In [1]: import numpy as np

In [2]: import numpy.linalg as la

In [3]: np.set_printoptions(precision=1, suppress=True, linewidth=160, sign=" ")

In [4]: tidy = lambda a: np.round(a, 1) + 0

In [5]: B = np.array([[-2, 2, 2, 2, 1, -1],
   ...:     [-2, 0, -2, -1, -1, 2],
   ...:     [-2, -1, 2, 1, 1, 2],
   ...:     [1, -1, 0, 1, 1, 0],
   ...:     [-2, -2, 2, 0, 2, -1],
   ...:     [2, -1, -2, 0, 0, -1]])

In [6]: B[-1] = B[0]

In [7]: A = B + 0.1 * np.eye(6)

In [8]: A
Out[8]: 
array([[-1.9,  2. ,  2. ,  2. ,  1. , -1. ],
       [-2. ,  0.1, -2. , -1. , -1. ,  2. ],
       [-2. , -1. ,  2.1,  1. ,  1. ,  2. ],
       [ 1. , -1. ,  0. ,  1.1,  1. ,  0. ],
       [-2. , -2. ,  2. ,  0. ,  2.1, -1. ],
       [-2. ,  2. ,  2. ,  2. ,  1. , -0.9]])

In [9]: tidy(la.det(A))
Out[9]: np.float64(2.0)

In [10]: (A - A.T) / 2
Out[10]: 
array([[ 0. ,  2. ,  2. ,  0.5,  1.5,  0.5],
       [-2. ,  0. , -0.5,  0. ,  0.5,  0. ],
       [-2. ,  0.5,  0. ,  0.5, -0.5,  0. ],
       [-0.5,  0. , -0.5,  0. ,  0.5, -1. ],
       [-1.5, -0.5,  0.5, -0.5,  0. , -1. ],
       [-0.5,  0. ,  0. ,  1. ,  1. ,  0. ]])

In [11]: tidy(np.abs(la.eigvals(A)).max())
Out[11]: np.float64(4.6)

In [12]: np.allclose(A @ A.T, A.T @ A)
Out[12]: False

In [13]: tidy(np.sort(np.abs(la.eigvals(A))))
Out[13]: array([ 0.1,  0.8,  1.3,  1.3,  3. ,  4.6])

In [14]: np.allclose(A, A.T)
Out[14]: False

In [15]: feats = np.load("case7.npy")

In [16]: feats
Out[16]: 
array([[ 5.5, -2.2, -0.9,  0.7, -0.4,  0.4,  0.3],
       [-2.2,  5. , -1.2,  0.6,  0.6, -1.6, -0.4],
       [-0.9, -1.2,  4.5,  0.7, -0.1, -1.1,  0.1],
       [ 0.7,  0.6,  0.7,  4.4, -0.9,  0.8, -0.6],
       [-0.4,  0.6, -0.1, -0.9,  5.7, -0.6, -0.6],
       [ 0.4, -1.6, -1.1,  0.8, -0.6,  6.2,  0.6],
       [ 0.3, -0.4,  0.1, -0.6, -0.6,  0.6,  5.8]])

In [17]: rng = np.random.default_rng(701290)

In [18]: B = feats + rng.integers(-2, 3, (7, 6)) @ rng.integers(-2, 3, (6, 7))

In [19]: tidy(B)
Out[19]: 
array([[ 2.5,  5.8,  0.1,  5.7,  1.6, -1.6, -4.7],
       [ 5.8,  1. , -4.2, -2.4, -6.4, -1.6, -1.4],
       [-4.9, -3.2,  7.5, -2.3,  6.9, -1.1,  1.1],
       [-0.3, -2.4,  7.7, -2.6, -3.9,  7.8,  1.4],
       [-3.4, -3.4,  1.9, -7.9,  9.7, -1.6, -1.6],
       [-5.6,  1.4,  4.9,  2.8, -1.6, 13.2,  5.6],
       [ 3.3,  1.6, -7.9,  3.4,  1.4, -8.4,  0.8]])

In [20]: tidy(B - feats)
Out[20]: 
array([[-3.,  8.,  1.,  5.,  2., -2., -5.],
       [ 8., -4., -3., -3., -7.,  0., -1.],
       [-4., -2.,  3., -3.,  7.,  0.,  1.],
       [-1., -3.,  7., -7., -3.,  7.,  2.],
       [-3., -4.,  2., -7.,  4., -1., -1.],
       [-6.,  3.,  6.,  2., -1.,  7.,  5.],
       [ 3.,  2., -8.,  4.,  2., -9., -5.]])

In [21]: U, sig, Vt = la.svd(B, full_matrices=False)

In [22]: U.shape, sig.shape, Vt.shape
Out[22]: ((7, 7), (7,), (7, 7))

In [23]: tidy(U.T @ B @ Vt.T)
Out[23]: 
array([[ 23.8,   0. ,   0. ,   0. ,   0. ,   0. ,   0. ],
       [  0. ,  18.4,   0. ,   0. ,   0. ,   0. ,   0. ],
       [  0. ,   0. ,  11.2,   0. ,   0. ,   0. ,   0. ],
       [  0. ,   0. ,   0. ,   7.8,   0. ,   0. ,   0. ],
       [  0. ,   0. ,   0. ,   0. ,   5.3,   0. ,   0. ],
       [  0. ,   0. ,   0. ,   0. ,   0. ,   1.8,   0. ],
       [  0. ,   0. ,   0. ,   0. ,   0. ,   0. ,   1. ]])

In [24]: (sig > 1e-8).sum()
Out[24]: np.int64(7)

In [25]: tidy(sig)
Out[25]: array([ 23.8,  18.4,  11.2,   7.8,   5.3,   1.8,   1. ])

In [26]: tidy(Vt @ Vt.T)
Out[26]: 
array([[ 1.,  0.,  0.,  0.,  0.,  0.,  0.],
       [ 0.,  1.,  0.,  0.,  0.,  0.,  0.],
       [ 0.,  0.,  1.,  0.,  0.,  0.,  0.],
       [ 0.,  0.,  0.,  1.,  0.,  0.,  0.],
       [ 0.,  0.,  0.,  0.,  1.,  0.,  0.],
       [ 0.,  0.,  0.,  0.,  0.,  1.,  0.],
       [ 0.,  0.,  0.,  0.,  0.,  0.,  1.]])

In [27]: K = np.loadtxt("run6.csv", delimiter=",")

In [28]: tidy(K)
Out[28]: 
array([[-0.1, -0.3,  0.1, -0.5,  0.4,  0.5, -0.4],
       [-0.6, -0.3, -0.2, -0.4,  0. , -0.2,  0.5],
       [-0.2,  0.3, -0.6, -0.2,  0.2, -0.4, -0.5],
       [ 0.4,  0.4,  0.3, -0.7,  0.1, -0.2,  0.2],
       [-0.1,  0.5, -0.4, -0.1, -0.2,  0.7,  0.3],
       [-0.6,  0.4,  0.6,  0. , -0.2,  0. , -0.3],
       [-0.1,  0.3,  0.1,  0.4,  0.8,  0. ,  0.3]])

In [29]: # keeps lengths

In [30]: t3 = np.stack([K, 2 * K, K[::-1]])

In [31]: (t3 @ K.T).shape
Out[31]: (3, 7, 7)

In [32]: tidy(la.norm(t3, axis=(1, 2)))
Out[32]: array([ 2.6,  5.3,  2.6])

In [33]: la.matrix_rank(t3)
Out[33]: array([ 7,  7,  7])

In [34]: tidy(np.einsum("bij,cij->bc", t3, t3))
Out[34]: 
array([[  7.,  14.,   1.],
       [ 14.,  28.,   2.],
       [  1.,   2.,   7.]])

In [35]: la.matrix_rank(t3.reshape(3, -1))
Out[35]: np.int64(2)

In [36]: arr = np.load("block10.npy")

In [37]: arr
Out[37]: 
array([[-10.7,   7.2,  24.4,   3.7,  19.4,   8.7,  28.8],
       [ -2.9,   3.6,   9.9,  -1.2,  15.2,   1.3,   9. ],
       [ 12.8,  -7.3, -15.7,  17. , -10.8, -11.1,  -3.5],
       [ 10. ,  -4.1, -17.7,  -4.1,  -3.3, -10.2, -22.4],
       [  3.5,   3.5,   5.3,  -6. ,  28.7,  -6.8,  -0.4],
       [ 10.5,  -5.4, -14.4,   9. ,  -5.9,  -9.8,  -9.2],
       [ -0.8,  -2.3,  -0.9,   9.8,  -9.9,   2.1,   8.4],
       [ 12.3,  -7.4, -23.3,   2.9, -16.5, -10.1, -22. ],
       [ 10.2,  -2.3,   1.7,  22.3,  14.8, -11.2,  18.9],
       [ -9.3,   5.3,  19.2,   3. ,  10.9,   8.9,  22.7],
       [ -1. ,   0.3,  -0.4,  -4.5,  -0.7,   0.2,  -4.6],
       [ 10.2,  -1.6,  -8.9,   1. ,  11.8, -12.2,  -9.4],
       [  7.7,  -4.7,  -4.7,  20.5,  -3.7,  -7. ,  11. ],
       [ -9.7,   2.3,   1.4, -15.5, -13.2,  10.7, -10. ],
       [ -7.6,   6.9,  17.8,  -6.3,  21.1,   4.6,  14.4],
       [  0.2,   0.1,   5.5,   8.1,   7.3,  -0.4,  11.8],
       [ -1.4,  -2.8,  -2.7,  10.8, -20.4,   4.2,   6. ],
       [  7. ,  -4.7,  -7.6,  15.5,  -9.1,  -5.3,   3.9],
       [ -6.4,   5. ,  19.6,   7. ,  19.4,   4.7,  26.7],
       [-11.6,   5.1,  10.1, -18.2,   2.3,  10.5,  -3.3],
       [  9.2,  -3.8,  -5.8,  13.6,   1.8,  -9.5,   3.4],
       [-13.2,   2. ,   3.6, -12.4, -20.9,  15. ,  -5.2],
       [  6.7,  -6.8, -16.8,   9.7, -23.7,  -4.4, -10.2],
       [ -9.3,   6.4,  14.4, -12.6,  12.1,   8.7,   6.7],
       [ -7.1,   3.9,   4.4, -16.7,   1.4,   6.6,  -8.2],
       [  8.7,  -2. ,  -3.5,   9.8,  10.7,  -9.6,   3.5],
       [-13.5,   4. ,  10.9,  -7.5,  -8.4,  14.3,   6.8],
       [ 11.6, -10.1, -22.9,  18.5, -31.1,  -7.1,  -9.3],
       [  9.9,  -5.1, -12.9,   9.5,  -7.7,  -8.3,  -6.5],
       [-10.4,   1.6,   1.1, -13.9, -18.2,  11.6,  -8.9],
       [ 11.4,  -0.7,  -4.8,   1.6,  23.1, -14.5,  -4.6]])

In [38]: D = la.norm(arr[:, None] - arr[None], axis=-1)

In [39]: np.flatnonzero(D[2] < D.mean() / 2)
Out[39]: array([  2,   5,  17,  20,  22,  28])

In [40]: tidy(D[:5, :5])
Out[40]: 
array([[  0. ,  27.8,  70. ,  76.7,  43.1],
       [ 27.8,   0. ,  48.4,  49.6,  20.5],
       [ 70. ,  48.4,   0. ,  29.7,  52.5],
       [ 76.7,  49.6,  29.7,   0. ,  46.4],
       [ 43.1,  20.5,  52.5,  46.4,   0. ]])

In [41]: np.unravel_index(D.round(6).argmax(), D.shape)
Out[41]: (np.int64(0), np.int64(27))

In [42]: D.shape
Out[42]: (31, 31)

In [43]: m1 = np.load("sample13.npy")

In [44]: m1
Out[44]: 
array([[ -2.2, -22.1,  -1.8,   7. , -10.4,   6. ,  -1.7],
       [ -3. , -21.8,  -3.4,   6.1,  -9.6,   3. ,  -5. ],
       [ -2.4,  -9.5,  -4.3,   1.7,  -4.4,  -2.5,  -5.3],
       [ -0.5,  10.3,  -3. ,  -4.5,   5.1,  -8.7,  -4.1],
       [  2.5,  10.3,   6. ,  -2.3,   5.1,   4.4,   6.7],
       [  0.3,  29.5,  -3.9, -10.8,  13.2, -15.4,  -3.7],
       [ -3.4,   5. ,  -9.3,  -3.4,   1.4, -14.9, -10.9],
       [  2.6,  23. ,   3.2,  -6.4,  10.9,  -4.4,   3.7],
       [ -1.7,   9.4,  -4.8,  -4.4,   4.6, -10.2,  -5.5],
       [ -4.1,  -5.9,  -9.2,   0. ,  -3.3, -11.4, -11.3],
       [  3.4,  -2.3,  10.3,   2.7,   0. ,  14.6,  11.4],
       [  2.8,  33.7,  -0.4, -11.3,  15.3, -12.6,   0. ],
       [  0.9,   4.2,   3.4,  -0.9,   2.6,   3.4,   4.4],
       [  0.2,  -7.4,   1.8,   3. ,  -3.2,   5.2,   1.7],
       [ -0.3,  16.9,  -2.7,  -6.1,   7.5, -10.2,  -3.4],
       [ -2.4,   9.8,  -7.6,  -5.1,   3.8, -14.5,  -9.2],
       [ -0.2,   3.5,  -1.9,  -1.4,   1.5,  -3.4,  -1.7],
       [  1.9,  20.3,   1. ,  -6.3,   9.6,  -6.1,   1.9],
       [ -0.3,  -3.6,   1.9,   2. ,  -1.4,   3.4,   1.3],
       [  0.3,   8.1,  -0.2,  -2.8,   3.8,  -3.2,  -0.4],
       [  0. , -11.2,   2. ,   3.9,  -5. ,   7. ,   1.8],
       [ -0.1, -10.4,   1.2,   3.3,  -4.3,   5.3,   1.6]])

In [45]: vec = np.array([-1, 3, -1, 2, 0, -3, 1])

In [46]: target = m1 @ vec

In [47]: tidy(la.pinv(m1) @ m1)
Out[47]: 
array([[ 1.,  0.,  0.,  0.,  0.,  0.,  0.],
       [ 0.,  1.,  0.,  0.,  0.,  0.,  0.],
       [ 0.,  0.,  1.,  0.,  0.,  0.,  0.],
       [ 0.,  0.,  0.,  1.,  0.,  0.,  0.],
       [ 0.,  0.,  0.,  0.,  1.,  0.,  0.],
       [ 0.,  0.,  0.,  0.,  0.,  1.,  0.],
       [ 0.,  0.,  0.,  0.,  0.,  0.,  1.]])

In [48]: tidy(la.solve(m1.T @ m1, m1.T @ target))
Out[48]: array([-1.,  3., -1.,  2.,  0., -3.,  1.])

In [49]: target = target + 0.1 * rng.normal(size=22)

In [50]: tidy(target)
Out[50]: 
array([-68.1, -60.9, -16. ,  47.4,  11.2, 112.9,  54.5,  67.3,  51.2,  18.4, -47.6, 113.8,   0.8, -31.9,  68.6,  63.5,  18.3,  65.7, -17.3,  27.9, -47. ,
       -40. ])

In [51]: beta, *_ = la.lstsq(m1, target)

In [52]: [round(float(la.norm(la.solve(m1.T @ m1 + lam * np.eye(7), m1.T @ target))), 2) for lam in (0, 1, 10, 100)]
Out[52]: [4.97, 3.94, 3.15, 3.05]

In [53]: tidy(m1.T @ (target - m1 @ beta))
Out[53]: array([ 0.,  0.,  0.,  0.,  0.,  0.,  0.])

In [54]: tidy(la.norm(target - m1 @ beta))
Out[54]: np.float64(0.4)

In [55]: U, sig, Vt = la.svd(m1)

In [56]: tidy(sig)
Out[56]: array([ 87.9,  45.7,   1.8,   1.4,   1.2,   1. ,   0.6])

In [57]: B = U[:, :2] @ np.diag(sig[:2]) @ Vt[:2]

In [58]: tidy(la.norm(m1 - B, 2)), tidy(sig[2])
Out[58]: (np.float64(1.8), np.float64(1.8))

In [59]: tidy(la.norm(m1 - B) / la.norm(m1))
Out[59]: np.float64(0.0)

In [60]: D = la.norm(m1[:, None] - m1[None], axis=-1)

In [61]: D[9].round(6).argsort(kind="stable")[:4]
Out[61]: array([  9,   2,   6,  16])

In [62]: np.unravel_index(D.round(6).argmax(), D.shape)
Out[62]: (np.int64(0), np.int64(11))

In [63]: tidy(D[9])
Out[63]: 
array([ 28.6,  24.7,  12.6,  21.5,  34.4,  42. ,  12.9,  39.4,  19.4,   0. ,  40.7,  47.9,  28.1,  24.4,  28.2,  18.5,  18.4,  35.1,  23. ,  23.3,  26.4,
        24.5])

In [64]: Xc = m1 - m1.mean(axis=0)

In [65]: evecs = la.svd(Xc)[2][:2]

In [66]: B = Xc - Xc @ evecs.T @ evecs

In [67]: tidy(la.norm(B) / la.norm(Xc))
Out[67]: np.float64(0.0)

In [68]: tidy(B.std(axis=0))
Out[68]: array([ 0.3,  0.1,  0.2,  0.2,  0.2,  0.1,  0.2])

In [69]: tidy(np.diag(evecs.T @ evecs))
Out[69]: array([ 0. ,  0.7,  0.2,  0.1,  0.2,  0.5,  0.3])

In [70]: X = np.load("x.npy")

In [71]: X
Out[71]: 
array([[ 0,  0,  0,  0,  0, -1,  0,  0,  0,  0,  0],
       [ 2,  0,  0,  0,  0,  0,  0,  0,  0,  0,  0],
       [ 0,  0,  0,  0, -2,  0,  0,  0,  0,  0,  0],
       [ 0,  0,  0,  0,  0,  0, -1,  0,  0,  0,  0],
       [ 0,  0,  0,  0,  0,  0,  0,  0, -1,  0,  0],
       [ 0,  0,  0,  0,  0,  0,  0, -2,  0,  0,  0],
       [ 0,  0,  0, -1,  0,  0,  0,  0,  0,  0,  0],
       [ 0,  0,  0,  0,  0,  0,  0,  0,  0,  2,  0],
       [ 0, -2,  0,  0,  0,  0,  0,  0,  0,  0,  0],
       [ 0,  0,  0,  0,  0,  0,  0,  0,  0,  0, -2],
       [ 0,  0, -1,  0,  0,  0,  0,  0,  0,  0,  0]])

In [72]: # splits into 2 blocks

In [73]: B = X / la.norm(X, axis=1, keepdims=True)

In [74]: C2 = B @ B.T

In [75]: np.argwhere(np.triu(np.abs(C2) > 0.95, 1))
Out[75]: array([], shape=(0, 2), dtype=int64)

In [76]: C2
Out[76]: 
array([[ 1.,  0.,  0.,  0.,  0.,  0.,  0.,  0.,  0.,  0.,  0.],
       [ 0.,  1.,  0.,  0.,  0.,  0.,  0.,  0.,  0.,  0.,  0.],
       [ 0.,  0.,  1.,  0.,  0.,  0.,  0.,  0.,  0.,  0.,  0.],
       [ 0.,  0.,  0.,  1.,  0.,  0.,  0.,  0.,  0.,  0.,  0.],
       [ 0.,  0.,  0.,  0.,  1.,  0.,  0.,  0.,  0.,  0.,  0.],
       [ 0.,  0.,  0.,  0.,  0.,  1.,  0.,  0.,  0.,  0.,  0.],
       [ 0.,  0.,  0.,  0.,  0.,  0.,  1.,  0.,  0.,  0.,  0.],
       [ 0.,  0.,  0.,  0.,  0.,  0.,  0.,  1.,  0.,  0.,  0.],
       [ 0.,  0.,  0.,  0.,  0.,  0.,  0.,  0.,  1.,  0.,  0.],
       [ 0.,  0.,  0.,  0.,  0.,  0.,  0.,  0.,  0.,  1.,  0.],
       [ 0.,  0.,  0.,  0.,  0.,  0.,  0.,  0.,  0.,  0.,  1.]])

In [77]: np.degrees(np.arccos(np.clip(C2[2, 10], -1, 1)))
Out[77]: np.float64(90.0)

In [78]: (C2 - 2 * np.eye(11)).round(6).argmax(axis=1)
Out[78]: array([ 1,  0,  0,  0,  0,  0,  0,  0,  0,  0,  0])

In [79]: O, _ = la.qr(np.array([[0.2, 2.3, 0.6, 0.7, -0.6],
    ...:     [0.2, 1.8, -1.2, -0.4, 0.1],
    ...:     [-1.3, 1.5, -1.6, 0.4, -0.7],
    ...:     [-1.2, 0.2, -0.6, 0.4, -0.2],
    ...:     [-1.1, -1.2, 0.2, 1.5, 0.9]]))

In [80]: evecs, _ = la.qr(np.array([[1.0, -0.5, -0.9, 1.3],
    ...:     [0.9, -1.1, 0.1, -1.3],
    ...:     [0.1, 1.7, 0.0, -1.0],
    ...:     [-1.1, 2.1, 0.3, 0.8]]))

In [81]: sig = 5 * 0.7 ** np.arange(4)

In [82]: W0 = O[:, :4] * sig @ evecs[:4]

In [83]: tidy(W0)
Out[83]: 
array([[ 1.6, -1.7,  1.7, -0.6],
       [ 1.6,  1.2,  0.5, -1.1],
       [-1.1,  1.7,  2.9, -0.2],
       [-2.1,  0.4,  2.1,  0.2],
       [-1.3,  0.7,  1.3,  2.5]])

In [84]: tidy(la.norm(X, axis=0))
Out[84]: array([ 2.,  2.,  1.,  1.,  2.,  1.,  1.,  2.,  1.,  2.,  2.])

In [85]: tidy(la.norm(X, axis=1))
Out[85]: array([ 1.,  2.,  2.,  1.,  1.,  2.,  1.,  2.,  2.,  2.,  1.])

In [86]: la.norm(X, axis=1).argmax()
Out[86]: np.int64(1)
